$ python3 -q
>>> import numpy as np
>>> np.set_printoptions(suppress=True, linewidth=100)
>>> rng = np.random.default_rng(55053)
>>> ang = rng.uniform(0, 2 * np.pi, 24)
>>> Q, _ = np.linalg.qr(np.array([[-0.9, -0.8], [0.8, -0.5], [0.1, 1.9]]))
>>> W0 = 3 * np.c_[np.cos(ang), np.sin(ang)] @ Q.T
>>> W0.round(3)
array([[ 1.021, -2.18 ,  1.79 ],
       [-0.163, -1.555,  2.56 ],
       [ 1.862, -0.229, -2.341],
       [ 0.268, -1.835,  2.358],
       [-0.292,  1.849, -2.344],
       [-1.657,  2.281, -1.024],
       [-2.239,  1.002,  1.727],
       [-2.312,  1.805,  0.63 ],
       [ 0.699, -2.057,  2.069],
       [ 2.342, -1.549, -1.057],
       [ 0.913,  0.928, -2.703],
       [-1.639, -0.101,  2.511],
       [ 2.214, -0.93 , -1.798],
       [ 1.814, -0.153, -2.384],
       [ 1.973, -0.414, -2.222],
       [ 0.495,  1.3  , -2.658],
       [-1.345,  2.26 , -1.442],
       [ 2.336, -1.671, -0.866],
       [-0.311,  1.86 , -2.333],
       [-1.866,  0.234,  2.337],
       [ 1.384,  0.424, -2.628],
       [ 0.443,  1.342, -2.646],
       [-2.137,  2.104, -0.068],
       [-2.294,  1.193,  1.521]])
>>> W = np.array([[-1, 7, 8], [2, -3, -8], [-5, 6, -6]])
>>> c = np.array([0, -1, -2])
>>> act = np.maximum(W0 @ W + c, 0)
>>> np.linalg.matrix_rank(act)
np.int64(3)
>>> np.round((act > 0).mean(axis=0), 3)
array([0.583, 0.375, 0.542])
>>> cent = np.array([[2, 1], [0, 0], [2, 0]])
>>> W @ cent
array([[ 14,  -1],
       [-12,   2],
       [-22,  -5]])
>>> (act @ cent).round(6).argmax(axis=1)
array([0, 0, 0, 0, 0, 0, 0, 0, 0, 0, 0, 0, 0, 0, 0, 0, 0, 0, 0, 0, 0, 0, 0, 0])
>>> np.argsort(-np.linalg.norm(W0, axis=0).round(6), kind="stable")[:3]
array([2, 0, 1])
>>> [round(float(x), 3) for x in np.linalg.svd(W0, compute_uv=False)[:3]]
[11.216, 9.497, 0.0]
>>> K = np.loadtxt("data.csv", delimiter=",")
>>> K
array([[2., 1., 2.],
       [0., 2., 0.],
       [0., 0., 3.]])
>>> B = K + rng.integers(-2, 3, (3, 1)) @ rng.integers(-2, 3, (1, 3))
>>> B
array([[ 4., -1.,  1.],
       [ 2.,  0., -1.],
       [ 4., -4.,  1.]])
>>> B - K
array([[ 2., -2., -1.],
       [ 2., -2., -1.],
       [ 4., -4., -2.]])
>>> np.linalg.matrix_rank(B - K, tol=1e-8)
np.int64(1)
>>> Q, r_ = np.linalg.qr(K)
>>> Q @ r_
array([[2., 1., 2.],
       [0., 2., 0.],
       [0., 0., 3.]])
>>> Q.T @ Q
array([[1., 0., 0.],
       [0., 1., 0.],
       [0., 0., 1.]])
>>> E = np.load("m.npy")
>>> E
array([[-3,  3, -3,  2],
       [ 0,  3, -2,  2],
       [ 0,  0,  3,  0],
       [ 0,  0,  0, -1]])
>>> # triangular: eigenvalues sit on the diagonal
>>> f = np.array([1, 0, 2, 3])
>>> B = E + np.outer(f, np.eye(4)[0])
>>> np.linalg.matrix_rank(B - E)
np.int64(1)
>>> np.round(np.linalg.det(B) / np.linalg.det(E), 3), round(1 + np.linalg.solve(E, f)[0], 3)
(np.float64(0.444), np.float64(0.444))
>>> cent = np.array([[-0.3, 0.8, -1.6, -0.6]])
>>> m1 = np.array([[-6],
...     [0],
...     [0],
...     [6],
...     [-9],
...     [8],
...     [0],
...     [-8],
...     [1],
...     [-4],
...     [-4],
...     [3],
...     [-9],
...     [-8],
...     [-5],
...     [-7],
...     [3]]) @ cent + 0.3 * rng.normal(size=(17, 4))
>>> m1.round(3)
array([[  2.242,  -4.854,   9.34 ,   3.59 ],
       [  0.17 ,   1.121,   0.167,   0.486],
       [ -0.323,  -0.096,  -0.084,  -0.06 ],
       [ -1.918,   4.95 , -10.115,  -3.777],
       [  2.736,  -7.303,  14.176,   5.112],
       [ -2.567,   6.828, -12.949,  -4.819],
       [ -0.144,   0.445,  -0.103,  -0.54 ],
       [  2.301,  -6.451,  13.445,   4.864],
       [ -1.19 ,   1.133,  -1.981,  -0.611],
       [  1.094,  -3.485,   6.545,   2.447],
       [  1.559,  -3.37 ,   6.008,   2.079],
       [ -1.192,   2.493,  -4.691,  -2.089],
       [  2.7  ,  -6.975,  14.738,   5.424],
       [  2.489,  -6.566,  13.545,   5.485],
       [  1.531,  -4.058,   8.437,   3.503],
       [  2.35 ,  -4.88 ,  10.925,   4.412],
       [ -1.261,   2.576,  -4.675,  -1.505]])
>>> np.round(np.linalg.norm(m1, 2), 3)
np.float64(45.604)
>>> round(float(m1[13] @ m1[4]), 3)
274.825
>>> round(np.linalg.norm(m1[13], 1), 3), np.round(np.linalg.norm(m1[13], np.inf), 3)
(np.float64(28.086), np.float64(13.545))
>>> np.round(np.linalg.norm(m1, axis=0), 3)
array([ 7.592, 18.994, 38.17 , 14.466])
>>> np.round(np.linalg.norm(m1) ** 2 / np.linalg.norm(m1, 2) ** 2, 3)
np.float64(1.002)
>>> np.linalg.norm(m1, axis=1).argmax()
np.int64(12)
>>> round(float(np.linalg.norm(m1, 1)), 3), np.round(np.linalg.norm(m1, np.inf), 3)
(131.926, np.float64(29.837))
